% python3 -q
>>> import numpy as np
>>> import numpy.linalg as la
>>> np.set_printoptions(suppress=True, linewidth=160)
>>> Z = np.array([[5, -2, 5, -4, 2, 2, 5],
...     [3, -3, 5, -5, -3, -1, -3],
...     [-4, 1, -1, -1, 5, 2, -3],
...     [4, -5, -3, -3, -4, 0, -4],
...     [2, 2, -1, 5, -1, -3, 0],
...     [-1, 2, -5, 3, 5, -3, 2],
...     [3, -5, -5, -1, 5, 5, -4]])
>>> rng = np.random.default_rng(596007)
>>> mat = (rng.random((17, 7)) < 0.25) @ Z
>>> mat
array([[  0,   0,   0,   0,   0,   0,   0],
       [  5,  -1,   4,   0,  -4,  -4,  -3],
       [  3,  -3,   5,  -5,  -3,  -1,  -3],
       [ 10,  -8,   0,  -7,   9,   3,   0],
       [  9,  -8,  -9,   1,   0,   2,  -8],
       [  0,   0,   0,   0,   0,   0,   0],
       [  7,  -4,  -6,   2,   6,  -2,  -5],
       [  2,   2,  -1,   5,  -1,  -3,   0],
       [ -4,   1,  -1,  -1,   5,   2,  -3],
       [ -1,  -4,  -6,  -2,  10,   7,  -7],
       [  4,  -5,  -3,  -3,  -4,   0,  -4],
       [  6,  -3,  -4,   2,  -5,  -3,  -4],
       [ 14, -10,  -4,  -3,   2,   4,  -3],
       [  3,  -3,   5,  -5,  -3,  -1,  -3],
       [  5,  -3,  -6,   4,   4,   2,  -4],
       [  5,  -6,   1,  -8,   3,   4,  -2],
       [ -1,   2,  -5,   3,   5,  -3,   2]])
>>> dist = la.norm(mat[:, None] - mat[None], axis=-1)
>>> np.unravel_index(dist.round(6).argmax(), dist.shape)
(np.int64(12), np.int64(16))
>>> (dist + 1e9 * np.eye(17)).round(6).argmin(axis=1)
array([ 5,  2, 13, 15,  6,  0, 14,  0,  0,  8, 11, 10,  4,  2,  6,  3,  7])
>>> dist[:5, :5].round(2)
array([[ 0.  ,  9.11,  9.33, 17.41, 17.18],
       [ 9.11,  0.  ,  6.63, 19.13, 17.66],
       [ 9.33,  6.63,  0.  , 16.49, 18.33],
       [17.41, 19.13, 16.49,  0.  , 17.09],
       [17.18, 17.66, 18.33, 17.09,  0.  ]])
>>> dist.mean(axis=1).argmax()
np.int64(9)
>>> np.flatnonzero(dist[7] < dist.mean() / 2)
array([7])
